% python3 -q
>>> import numpy as np
>>> import numpy.linalg as la
>>> np.set_printoptions(suppress=True, linewidth=140)
>>> E = np.array([[-2, -6, 3, -2, 0, 6, -5, -7, 0, 5, 7, -4],
...     [-9, -5, 6, -1, 3, -7, 4, 2, -9, -8, 8, -9],
...     [1, 5, 7, 5, 1, -2, -3, -8, -1, -9, 2, 4],
...     [-5, -1, 9, -8, 8, 3, 1, 5, -7, 4, -4, 8],
...     [0, 5, 8, -5, -1, -9, 0, -7, -6, -6, -5, 0],
...     [4, -7, -2, 2, 7, 5, 3, 2, 8, 9, -5, 7],
...     [-4, 9, -7, -5, -3, -1, 6, 7, -5, -9, -4, 8],
...     [2, -9, 0, 1, -8, -5, 4, 6, 8, 3, -4, 8],
...     [-7, -3, -6, 1, 0, 9, 9, 8, 2, 8, -4, -2],
...     [9, 6, -8, 1, 9, 1, -5, 4, 0, -4, 8, -7],
...     [-4, 4, 1, 2, 6, 7, 8, 9, 2, 5, -8, 6],
...     [-3, 8, 2, -4, -9, -2, 8, 3, 2, -9, 4, -3],
...     [-5, 2, -9, -3, 3, 5, -9, -8, -6, 8, -7, -3],
...     [4, 3, 0, 7, 1, 9, -6, -6, 4, -5, -2, 9]])
>>> E[-1] = E[0] + 4 * E[1]
>>> E
array([[ -2,  -6,   3,  -2,   0,   6,  -5,  -7,   0,   5,   7,  -4],
       [ -9,  -5,   6,  -1,   3,  -7,   4,   2,  -9,  -8,   8,  -9],
       [  1,   5,   7,   5,   1,  -2,  -3,  -8,  -1,  -9,   2,   4],
       [ -5,  -1,   9,  -8,   8,   3,   1,   5,  -7,   4,  -4,   8],
       [  0,   5,   8,  -5,  -1,  -9,   0,  -7,  -6,  -6,  -5,   0],
       [  4,  -7,  -2,   2,   7,   5,   3,   2,   8,   9,  -5,   7],
       [ -4,   9,  -7,  -5,  -3,  -1,   6,   7,  -5,  -9,  -4,   8],
       [  2,  -9,   0,   1,  -8,  -5,   4,   6,   8,   3,  -4,   8],
       [ -7,  -3,  -6,   1,   0,   9,   9,   8,   2,   8,  -4,  -2],
       [  9,   6,  -8,   1,   9,   1,  -5,   4,   0,  -4,   8,  -7],
       [ -4,   4,   1,   2,   6,   7,   8,   9,   2,   5,  -8,   6],
       [ -3,   8,   2,  -4,  -9,  -2,   8,   3,   2,  -9,   4,  -3],
       [ -5,   2,  -9,  -3,   3,   5,  -9,  -8,  -6,   8,  -7,  -3],
       [-38, -26,  27,  -6,  12, -22,  11,   1, -36, -27,  39, -40]])
>>> vec = np.array([6, 8, 5, 4, 1, -6, 5, -5, -1, -4, -3, 2])
>>> target = E @ vec
>>> target
array([-128,  -14,  178,  -36,  193,  -67,   60,  -36, -167,    2,   -6,   84, -114, -184])
>>> np.round(la.pinv(E) @ E, 2) + 0
array([[1., 0., 0., 0., 0., 0., 0., 0., 0., 0., 0., 0.],
       [0., 1., 0., 0., 0., 0., 0., 0., 0., 0., 0., 0.],
       [0., 0., 1., 0., 0., 0., 0., 0., 0., 0., 0., 0.],
       [0., 0., 0., 1., 0., 0., 0., 0., 0., 0., 0., 0.],
       [0., 0., 0., 0., 1., 0., 0., 0., 0., 0., 0., 0.],
       [0., 0., 0., 0., 0., 1., 0., 0., 0., 0., 0., 0.],
       [0., 0., 0., 0., 0., 0., 1., 0., 0., 0., 0., 0.],
       [0., 0., 0., 0., 0., 0., 0., 1., 0., 0., 0., 0.],
       [0., 0., 0., 0., 0., 0., 0., 0., 1., 0., 0., 0.],
       [0., 0., 0., 0., 0., 0., 0., 0., 0., 1., 0., 0.],
       [0., 0., 0., 0., 0., 0., 0., 0., 0., 0., 1., 0.],
       [0., 0., 0., 0., 0., 0., 0., 0., 0., 0., 0., 1.]])
>>> rng = np.random.default_rng(352191)
>>> target = target + 0.02 * rng.normal(size=14)
>>> target.round(2)
array([-127.97,  -13.98,  178.04,  -36.  ,  192.98,  -67.01,   60.  ,  -36.03, -166.98,    2.  ,   -5.97,   84.01, -113.98, -184.03])
>>> c, *_ = la.lstsq(E, target)
>>> np.round(E.T @ (target - E @ c), 2) + 0
array([0., 0., 0., 0., 0., 0., 0., 0., 0., 0., 0., 0.])
>>> X = np.load("m.npy")
>>> X
array([[-3.88, -1.18, -2.04,  0.49,  2.95, -0.06, -0.33, -3.54, -2.07,  0.26, -2.63, -0.48],
       [-1.18, -1.96,  2.48, -1.43,  1.4 ,  2.02, -2.29, -0.32, -1.92, -1.35,  1.47, -1.43],
       [-2.04,  2.48, -5.21,  2.56,  0.38, -0.37,  1.21,  0.01,  0.86, -0.89,  0.97, -0.07],
       [ 0.49, -1.43,  2.56,  3.4 ,  3.66, -1.32,  0.54, -2.39, -0.2 , -2.11,  0.31,  1.04],
       [ 2.95,  1.4 ,  0.38,  3.66, -2.53,  0.69,  0.61, -1.46, -1.83,  2.12, -1.1 , -1.32],
       [-0.06,  2.02, -0.37, -1.32,  0.69, -3.81, -0.66, -1.19,  2.97, -0.58, -0.16,  0.81],
       [-0.33, -2.29,  1.21,  0.54,  0.61, -0.66, -2.37, -0.81,  0.77,  0.73, -0.42,  2.18],
       [-3.54, -0.32,  0.01, -2.39, -1.46, -1.19, -0.81, -1.5 , -0.16,  2.29, -1.1 , -0.64],
       [-2.07, -1.92,  0.86, -0.2 , -1.83,  2.97,  0.77, -0.16, -0.26,  1.85,  1.54, -0.01],
       [ 0.26, -1.35, -0.89, -2.11,  2.12, -0.58,  0.73,  2.29,  1.85, -3.02,  1.  ,  0.05],
       [-2.63,  1.47,  0.97,  0.31, -1.1 , -0.16, -0.42, -1.1 ,  1.54,  1.  , -3.03,  0.98],
       [-0.48, -1.43, -0.07,  1.04, -1.32,  0.81,  2.18, -0.64, -0.01,  0.05,  0.98,  1.18]])
>>> round(la.eigvalsh(X).min(), 2)
np.float64(-9.01)
>>> out = X / np.sqrt((X ** 2).mean(axis=1, keepdims=True))
>>> out[8].round(2)
array([-1.37, -1.27,  0.57, -0.13, -1.21,  1.97,  0.51, -0.11, -0.17,  1.22,  1.02, -0.01])
>>> np.round(la.norm(out, axis=1), 2)
array([3.46, 3.46, 3.46, 3.46, 3.46, 3.46, 3.46, 3.46, 3.46, 3.46, 3.46, 3.46])
>>> vec = np.array([1, -2, 4, -7, 0, 8, -4, 4, -7, 0, -2, 4])
>>> target = E @ vec
>>> c, lr = np.zeros(12), 1 / la.norm(E, 2) ** 2
>>> for i in range(5):
...     c -= lr * E.T @ (E @ c - target)
...     if i % 1 == 0: print(i, round(la.norm(E @ c - target), 2))
... 
0 243.36
1 227.24
2 212.72
3 199.61
4 187.78
>>> np.round(la.cond(E), 2)
np.float64(189.36)
>>> vec = np.array([9, 8, 5, 9, 5, 2, 3, 9, 9, 1, 1, 7])
>>> target = X @ vec
>>> target.round(2)
array([-92.73, -52.65,  10.68,  35.82,  25.32,  16.69,  -0.55, -86.22, -32.85,  15.32,  -2.56,  -1.75])
>>> np.round(la.solve(X, target), 2)
array([9., 8., 5., 9., 5., 2., 3., 9., 9., 1., 1., 7.])
>>> np.round(la.solve(X, X[:, 9]), 2) + 0
array([0., 0., 0., 0., 0., 0., 0., 0., 0., 1., 0., 0.])
>>> np.round(la.solve(X.T, X[9]), 2) + 0
array([0., 0., 0., 0., 0., 0., 0., 0., 0., 1., 0., 0.])
>>> (X + X.T) / 2
array([[-3.88, -1.18, -2.04,  0.49,  2.95, -0.06, -0.33, -3.54, -2.07,  0.26, -2.63, -0.48],
       [-1.18, -1.96,  2.48, -1.43,  1.4 ,  2.02, -2.29, -0.32, -1.92, -1.35,  1.47, -1.43],
       [-2.04,  2.48, -5.21,  2.56,  0.38, -0.37,  1.21,  0.01,  0.86, -0.89,  0.97, -0.07],
       [ 0.49, -1.43,  2.56,  3.4 ,  3.66, -1.32,  0.54, -2.39, -0.2 , -2.11,  0.31,  1.04],
       [ 2.95,  1.4 ,  0.38,  3.66, -2.53,  0.69,  0.61, -1.46, -1.83,  2.12, -1.1 , -1.32],
       [-0.06,  2.02, -0.37, -1.32,  0.69, -3.81, -0.66, -1.19,  2.97, -0.58, -0.16,  0.81],
       [-0.33, -2.29,  1.21,  0.54,  0.61, -0.66, -2.37, -0.81,  0.77,  0.73, -0.42,  2.18],
       [-3.54, -0.32,  0.01, -2.39, -1.46, -1.19, -0.81, -1.5 , -0.16,  2.29, -1.1 , -0.64],
       [-2.07, -1.92,  0.86, -0.2 , -1.83,  2.97,  0.77, -0.16, -0.26,  1.85,  1.54, -0.01],
       [ 0.26, -1.35, -0.89, -2.11,  2.12, -0.58,  0.73,  2.29,  1.85, -3.02,  1.  ,  0.05],
       [-2.63,  1.47,  0.97,  0.31, -1.1 , -0.16, -0.42, -1.1 ,  1.54,  1.  , -3.03,  0.98],
       [-0.48, -1.43, -0.07,  1.04, -1.32,  0.81,  2.18, -0.64, -0.01,  0.05,  0.98,  1.18]])
>>> M = np.load("a.npy")
>>> M
array([[0, 2, 2, 2, 5, 5, 2, 4, 5, 4, 5, 3, 4, 5, 0, 5],
       [0, 3, 4, 2, 2, 4, 2, 4, 5, 0, 4, 3, 3, 3, 5, 4],
       [0, 0, 5, 3, 3, 1, 2, 1, 0, 5, 2, 0, 1, 2, 2, 3],
       [0, 0, 0, 2, 0, 0, 5, 2, 4, 3, 2, 5, 2, 5, 0, 2],
       [0, 0, 0, 0, 2, 4, 2, 4, 2, 3, 4, 4, 3, 0, 4, 2],
       [0, 0, 0, 0, 0, 4, 4, 5, 0, 4, 3, 2, 2, 0, 3, 2],
       [0, 0, 0, 0, 0, 0, 5, 3, 5, 2, 2, 4, 2, 3, 4, 3],
       [0, 0, 0, 0, 0, 0, 0, 1, 5, 0, 0, 5, 3, 3, 0, 2],
       [0, 0, 0, 0, 0, 0, 0, 0, 3, 0, 2, 4, 1, 3, 1, 0],
       [0, 0, 0, 0, 0, 0, 0, 0, 0, 1, 0, 1, 2, 3, 0, 4],
       [0, 0, 0, 0, 0, 0, 0, 0, 0, 0, 0, 0, 3, 5, 0, 0],
       [0, 0, 0, 0, 0, 0, 0, 0, 0, 0, 0, 2, 1, 5, 1, 0],
       [0, 0, 0, 0, 0, 0, 0, 0, 0, 0, 0, 0, 4, 0, 1, 3],
       [0, 0, 0, 0, 0, 0, 0, 0, 0, 0, 0, 0, 0, 2, 5, 0],
       [0, 0, 0, 0, 0, 0, 0, 0, 0, 0, 0, 0, 0, 0, 1, 1],
       [0, 0, 0, 0, 0, 0, 0, 0, 0, 0, 0, 0, 0, 0, 0, 3]])
>>> rank = la.matrix_rank(M)
>>> rank
np.int64(15)
>>> ns = la.svd(M)[2][rank:].T
>>> [int(la.matrix_rank(M[:, :j + 1])) for j in range(16)]
[0, 1, 2, 3, 4, 5, 6, 7, 8, 9, 10, 11, 12, 13, 14, 15]
>>> np.allclose(M, M.T)
False
>>> np.round(np.sort(np.abs(la.eigvals(M))), 2)
array([0., 0., 1., 1., 1., 2., 2., 2., 2., 3., 3., 3., 4., 4., 5., 5.])
>>> np.round(np.abs(la.eigvals(M)).max(), 2)
np.float64(5.0)
>>> np.trace(M)
np.int64(38)
>>> np.round(la.norm(M, 2), 2)
np.float64(28.55)
>>> np.round(la.norm(M[12], 1), 2), np.round(la.norm(M[12], np.inf), 2)
(np.float64(8.0), np.float64(4.0))
>>> M[12] @ M[1]
np.int64(29)
>>> np.round(la.norm(M, axis=1), 2)
array([14.93, 13.34,  9.8 , 10.95, 10.68, 10.15, 11.  ,  8.54,  6.32,  5.57,  5.83,  5.57,  5.1 ,  5.39,  1.41,  3.  ])
>>> np.round(la.norm(M, 1), 2), round(float(la.norm(M, np.inf)), 2)
(np.float64(39.0), 53.0)
>>> round(np.trace(la.pinv(M) @ M), 2)
np.float64(15.0)
>>> np.abs(np.diag(la.qr(M)[1])) > 1e-9
array([False,  True,  True,  True,  True,  True,  True,  True,  True,  True, False,  True,  True,  True,  True,  True])
>>> la.lstsq(M[:-1].T, M[-1])[2]
np.int32(15)
>>> la.matrix_rank(M - M[0, 0] * np.eye(16))
np.int64(15)
>>> W0 = np.load("x.npy")
>>> W0.round(2) + 0
array([[-21.4 , -11.45,  -2.44, -32.8 ,  -3.42,   4.31,  -9.87, -26.91, -14.1 ,  -5.64,  -1.89],
       [-20.85, -11.24,  -2.47, -32.03,  -3.38,   4.16,  -9.68, -26.31, -13.62,  -5.45,  -1.88],
       [-20.49, -11.1 ,  -2.49, -31.53,  -3.35,   4.07,  -9.57, -25.93, -13.31,  -5.32,  -1.88],
       [-19.13, -10.57,  -2.58, -29.61,  -3.23,   3.7 ,  -9.11, -24.45, -12.13,  -4.85,  -1.86],
       [ -9.94,  -6.98,  -3.05, -16.47,  -2.53,   1.12,  -5.89, -14.27,  -4.62,  -1.85,  -1.89],
       [ -6.38,  -5.53,  -3.12, -11.22,  -2.28,   0.04,  -4.51, -10.16,  -2.04,  -0.82,  -1.95],
       [ -6.18,  -5.44,  -3.12, -10.92,  -2.26,  -0.02,  -4.43,  -9.92,  -1.91,  -0.76,  -1.95],
       [ -5.29,  -5.06,  -3.12,  -9.57,  -2.19,  -0.3 ,  -4.05,  -8.86,  -1.32,  -0.53,  -1.97],
       [ -4.63,  -4.76,  -3.1 ,  -8.55,  -2.14,  -0.5 ,  -3.76,  -8.05,  -0.91,  -0.36,  -1.98],
       [ -3.39,  -4.19,  -3.03,  -6.62,  -2.04,  -0.88,  -3.19,  -6.5 ,  -0.2 ,  -0.08,  -2.  ],
       [ -2.81,  -3.9 ,  -2.98,  -5.69,  -1.98,  -1.06,  -2.9 ,  -5.75,   0.09,   0.04,  -2.  ],
       [ -0.59,  -2.45,  -2.35,  -1.86,  -1.58,  -1.56,  -1.5 ,  -2.47,   0.73,   0.29,  -1.81],
       [ -0.55,  -2.4 ,  -2.32,  -1.77,  -1.56,  -1.56,  -1.46,  -2.39,   0.73,   0.29,  -1.79],
       [ -0.48,  -2.32,  -2.26,  -1.63,  -1.52,  -1.56,  -1.39,  -2.25,   0.71,   0.29,  -1.77],
       [ -0.39,  -2.21,  -2.17,  -1.43,  -1.47,  -1.55,  -1.29,  -2.06,   0.69,   0.28,  -1.72],
       [ -0.24,  -1.98,  -1.98,  -1.1 ,  -1.37,  -1.49,  -1.11,  -1.72,   0.62,   0.25,  -1.62],
       [ -0.13,  -1.75,  -1.77,  -0.82,  -1.24,  -1.41,  -0.93,  -1.42,   0.52,   0.21,  -1.49],
       [ -0.05,  -1.5 ,  -1.53,  -0.59,  -1.09,  -1.28,  -0.76,  -1.13,   0.41,   0.16,  -1.32],
       [ -0.04,  -1.43,  -1.46,  -0.53,  -1.05,  -1.23,  -0.72,  -1.06,   0.38,   0.15,  -1.27],
       [ -0.01,  -1.23,  -1.27,  -0.4 ,  -0.92,  -1.1 ,  -0.6 ,  -0.87,   0.29,   0.12,  -1.13],
       [  0.  ,  -1.01,  -1.04,  -0.29,  -0.77,  -0.93,  -0.47,  -0.68,   0.2 ,   0.08,  -0.95],
       [  0.01,  -0.87,  -0.89,  -0.23,  -0.67,  -0.82,  -0.39,  -0.57,   0.15,   0.06,  -0.82],
       [  0.01,  -0.46,  -0.47,  -0.1 ,  -0.36,  -0.45,  -0.2 ,  -0.29,   0.04,   0.02,  -0.45],
       [  0.  ,  -0.25,  -0.25,  -0.05,  -0.2 ,  -0.25,  -0.1 ,  -0.15,   0.01,   0.01,  -0.25],
       [  0.  ,  -0.03,  -0.03,  -0.01,  -0.02,  -0.03,  -0.01,  -0.02,   0.  ,   0.  ,  -0.03],
       [  0.2 ,   1.84,   1.69,   0.44,   1.51,   1.87,   0.63,   1.11,   0.59,   0.24,   1.9 ],
       [  0.2 ,   1.84,   1.7 ,   0.44,   1.51,   1.88,   0.63,   1.11,   0.6 ,   0.24,   1.91],
       [  0.37,   2.45,   2.2 ,   0.66,   2.01,   2.49,   0.82,   1.51,   1.  ,   0.4 ,   2.54],
       [  0.38,   2.5 ,   2.23,   0.68,   2.06,   2.53,   0.83,   1.54,   1.04,   0.42,   2.59],
       [  0.46,   2.74,   2.42,   0.77,   2.25,   2.77,   0.9 ,   1.71,   1.22,   0.49,   2.84],
       [  0.71,   3.41,   2.93,   1.08,   2.8 ,   3.42,   1.1 ,   2.18,   1.79,   0.72,   3.53],
       [  1.18,   4.43,   3.66,   1.63,   3.63,   4.36,   1.39,   2.96,   2.79,   1.12,   4.57],
       [  2.21,   6.22,   4.84,   2.82,   5.06,   5.95,   1.91,   4.45,   4.85,   1.94,   6.37],
       [  3.63,   8.27,   6.05,   4.44,   6.66,   7.64,   2.49,   6.31,   7.53,   3.01,   8.35],
       [  4.24,   9.05,   6.49,   5.13,   7.27,   8.27,   2.72,   7.07,   8.63,   3.45,   9.1 ],
       [  6.16,  11.36,   7.71,   7.32,   9.04,  10.03,   3.4 ,   9.39,  12.05,   4.82,  11.27],
       [  6.19,  11.4 ,   7.72,   7.36,   9.07,  10.05,   3.41,   9.43,  12.1 ,   4.84,  11.31],
       [  8.34,  13.76,   8.87,   9.82,  10.84,  11.75,   4.12,  11.94,  15.82,   6.33,  13.47],
       [  9.03,  14.49,   9.21,  10.62,  11.38,  12.25,   4.34,  12.73,  16.99,   6.8 ,  14.13],
       [  9.85,  15.33,   9.6 ,  11.56,  12.  ,  12.83,   4.6 ,  13.66,  18.38,   7.35,  14.89],
       [ 10.77,  16.26,  10.01,  12.62,  12.68,  13.46,   4.89,  14.71,  19.92,   7.97,  15.72],
       [ 12.12,  17.58,  10.59,  14.18,  13.65,  14.33,   5.3 ,  16.22,  22.17,   8.87,  16.89],
       [ 16.06,  21.28,  12.11,  18.73,  16.33,  16.67,   6.46,  20.59,  28.63,  11.45,  20.12],
       [ 18.16,  23.18,  12.85,  21.17,  17.68,  17.82,   7.07,  22.89,  32.02,  12.81,  21.74],
       [ 19.81,  24.63,  13.41,  23.08,  18.72,  18.69,   7.54,  24.68,  34.66,  13.87,  22.98],
       [ 24.04,  28.27,  14.74,  28.01,  21.28,  20.78,   8.73,  29.26,  41.38,  16.55,  26.04],
       [ 25.43,  29.44,  15.15,  29.64,  22.09,  21.44,   9.12,  30.75,  43.58,  17.43,  27.01],
       [ 26.4 ,  30.25,  15.43,  30.77,  22.66,  21.88,   9.39,  31.79,  45.1 ,  18.04,  27.68],
       [ 29.49,  32.78,  16.3 ,  34.37,  24.42,  23.27,  10.23,  35.09,  49.92,  19.97,  29.77],
       [ 34.63,  36.91,  17.65,  40.39,  27.26,  25.44,  11.63,  40.55,  57.88,  23.15,  33.12]])
>>> gram = np.cov(W0, rowvar=False)
>>> gram.shape
(11, 11)
>>> np.argsort(-W0.std(axis=0).round(6), kind="stable")
array([ 8,  3,  7,  1,  0, 10,  4,  5,  9,  2,  6])
>>> np.round(W0.std(axis=0), 2)
array([11.91, 12.32,  6.44, 15.57,  8.62,  7.95,  5.04, 15.03, 16.7 ,  6.68, 10.32])
>>> np.round(np.corrcoef(W0.T), 2)
array([[1.  , 0.96, 0.89, 0.99, 0.92, 0.81, 0.98, 1.  , 0.97, 0.97, 0.9 ],
       [0.96, 1.  , 0.98, 0.95, 0.99, 0.93, 0.96, 0.97, 0.98, 0.98, 0.98],
       [0.89, 0.98, 1.  , 0.87, 0.99, 0.97, 0.91, 0.92, 0.94, 0.94, 0.99],
       [0.99, 0.95, 0.87, 1.  , 0.89, 0.76, 0.99, 1.  , 0.94, 0.94, 0.87],
       [0.92, 0.99, 0.99, 0.89, 1.  , 0.97, 0.91, 0.93, 0.98, 0.98, 1.  ],
       [0.81, 0.93, 0.97, 0.76, 0.97, 1.  , 0.79, 0.82, 0.91, 0.91, 0.98],
       [0.98, 0.96, 0.91, 0.99, 0.91, 0.79, 1.  , 0.99, 0.92, 0.92, 0.89],
       [1.  , 0.97, 0.92, 1.  , 0.93, 0.82, 0.99, 1.  , 0.96, 0.96, 0.91],
       [0.97, 0.98, 0.94, 0.94, 0.98, 0.91, 0.92, 0.96, 1.  , 1.  , 0.97],
       [0.97, 0.98, 0.94, 0.94, 0.98, 0.91, 0.92, 0.96, 1.  , 1.  , 0.97],
       [0.9 , 0.98, 0.99, 0.87, 1.  , 0.98, 0.89, 0.91, 0.97, 0.97, 1.  ]])
>>> np.argwhere(np.triu(np.abs(np.corrcoef(W0.T)) > 0.8, 1))
array([[ 0,  1],
       [ 0,  2],
       [ 0,  3],
       [ 0,  4],
       [ 0,  5],
       [ 0,  6],
       [ 0,  7],
       [ 0,  8],
       [ 0,  9],
       [ 0, 10],
       [ 1,  2],
       [ 1,  3],
       [ 1,  4],
       [ 1,  5],
       [ 1,  6],
       [ 1,  7],
       [ 1,  8],
       [ 1,  9],
       [ 1, 10],
       [ 2,  3],
       [ 2,  4],
       [ 2,  5],
       [ 2,  6],
       [ 2,  7],
       [ 2,  8],
       [ 2,  9],
       [ 2, 10],
       [ 3,  4],
       [ 3,  6],
       [ 3,  7],
       [ 3,  8],
       [ 3,  9],
       [ 3, 10],
       [ 4,  5],
       [ 4,  6],
       [ 4,  7],
       [ 4,  8],
       [ 4,  9],
       [ 4, 10],
       [ 5,  7],
       [ 5,  8],
       [ 5,  9],
       [ 5, 10],
       [ 6,  7],
       [ 6,  8],
       [ 6,  9],
       [ 6, 10],
       [ 7,  8],
       [ 7,  9],
       [ 7, 10],
       [ 8,  9],
       [ 8, 10],
       [ 9, 10]])
